% python3 -q
>>> import numpy as np
>>> np.set_printoptions(precision=1, suppress=True, linewidth=100, floatmode="fixed")
>>> data = np.load("sample19.npy")
>>> data
array([[ 20,  -7, -21],
       [ -7,  30,   6],
       [-21,   6,  24]])
>>> L = np.linalg.cholesky(data)
>>> np.linalg.eigvalsh(data).min() > 0
np.True_
>>> L @ L.T
array([[ 20.0,  -7.0, -21.0],
       [ -7.0,  30.0,   6.0],
       [-21.0,   6.0,  24.0]])
>>> np.diag(L) ** 2
array([20.0, 27.6,  1.9])
>>> L
array([[ 4.5,  0.0,  0.0],
       [-1.6,  5.2,  0.0],
       [-4.7, -0.3,  1.4]])
>>> round(float(np.prod(np.diag(L)) ** 2), 1), round(float(np.linalg.det(data)), 1)
(1038.0, 1038.0)
>>> def softmax(z):
...     e = np.exp(z - z.max(axis=-1, keepdims=True))
...     return e / e.sum(axis=-1, keepdims=True)
... 
>>> np.round(softmax(10 * L[0]), 1) + 0
array([1.0, 0.0, 0.0])
>>> np.round(softmax(L[0]), 1) + 0
array([1.0, 0.0, 0.0])
>>> np.round(softmax(L[0] + -2), 1) + 0
array([1.0, 0.0, 0.0])
>>> S = L @ L.T / np.sqrt(3)
>>> np.round(softmax(S)[0] @ L, 1) + 0
array([4.5, 0.0, 0.0])
>>> np.round(softmax(S + np.triu(np.full(S.shape, -np.inf), 1)), 1) + 0
array([[1.0, 0.0, 0.0],
       [0.0, 1.0, 0.0],
       [0.0, 0.0, 1.0]])
>>> M2 = np.array([[-1, -3, -2], [3, 2, 3], [-1, -2, 2]])
>>> A = np.triu(M2, 1)
>>> A
array([[ 0, -3, -2],
       [ 0,  0,  3],
       [ 0,  0,  0]])
>>> rank = np.linalg.matrix_rank(A)
>>> rank
np.int64(2)
>>> null = np.linalg.svd(A)[2][rank:].T
>>> null @ null.T
array([[1.0, 0.0, 0.0],
       [0.0, 0.0, 0.0],
       [0.0, 0.0, 0.0]])
>>> A @ null
array([[0.0],
       [0.0],
       [0.0]])
>>> null[:, 0] / null[np.abs(null[:, 0]).round(6).argmax(), 0]
array([1.0, 0.0, 0.0])
>>> [int(np.linalg.matrix_rank(A[:i])) for i in range(1, len(A) + 1)]
[1, 2, 2]
>>> [int(np.linalg.matrix_rank(np.delete(A, i, axis=0))) for i in range(3)]
[1, 1, 2]
>>> np.allclose(A @ null, 0)
True
>>> np.linalg.matrix_rank(A.T @ A), np.linalg.matrix_rank(A @ A.T)
(np.int64(2), np.int64(2))
>>> null.shape
(3, 1)
>>> [int(np.linalg.matrix_rank(A[:, :j + 1])) for j in range(3)]
[0, 1, 2]
>>> feats = np.loadtxt("block18.csv", delimiter=",")
>>> feats
array([[ 0.1, -0.9, -0.3],
       [-0.9,  0.1, -0.3],
       [-0.3, -0.3,  0.9]])
>>> x = np.array([0, -2, 0])
>>> rhs = feats @ x
>>> beta, lr = np.zeros(3), 1 / np.linalg.norm(feats, 2) ** 2
>>> for i in range(30):
...     beta -= lr * feats.T @ (feats @ beta - rhs)
...     if i % 10 == 0: print(i, round(np.linalg.norm(feats @ beta - rhs), 1))
... 
0 0.0
10 0.0
20 0.0
>>> round(np.linalg.cond(feats), 1)
np.float64(1.0)
>>> Uu, s, VT = np.linalg.svd(data)
>>> s
array([47.8, 25.3,  0.9])
>>> np.argmax(s[:-1] / (s[1:] + 1e-6)) + 1
np.int64(2)
>>> M2 = Uu[:, :2] @ np.diag(s[:2]) @ VT[:2]
>>> np.linalg.matrix_rank(data, rtol=0.05)
np.int64(2)
>>> round(np.linalg.norm(data - M2, 2), 1), round(float(s[2]), 1)
(np.float64(0.9), 0.9)
>>> np.linalg.matrix_rank(M2)
np.int64(2)
>>> np.round(np.abs(data - M2).max(), 1)
np.float64(0.5)
>>> round(float(np.linalg.norm(data - M2) / np.linalg.norm(data)), 1)
0.0
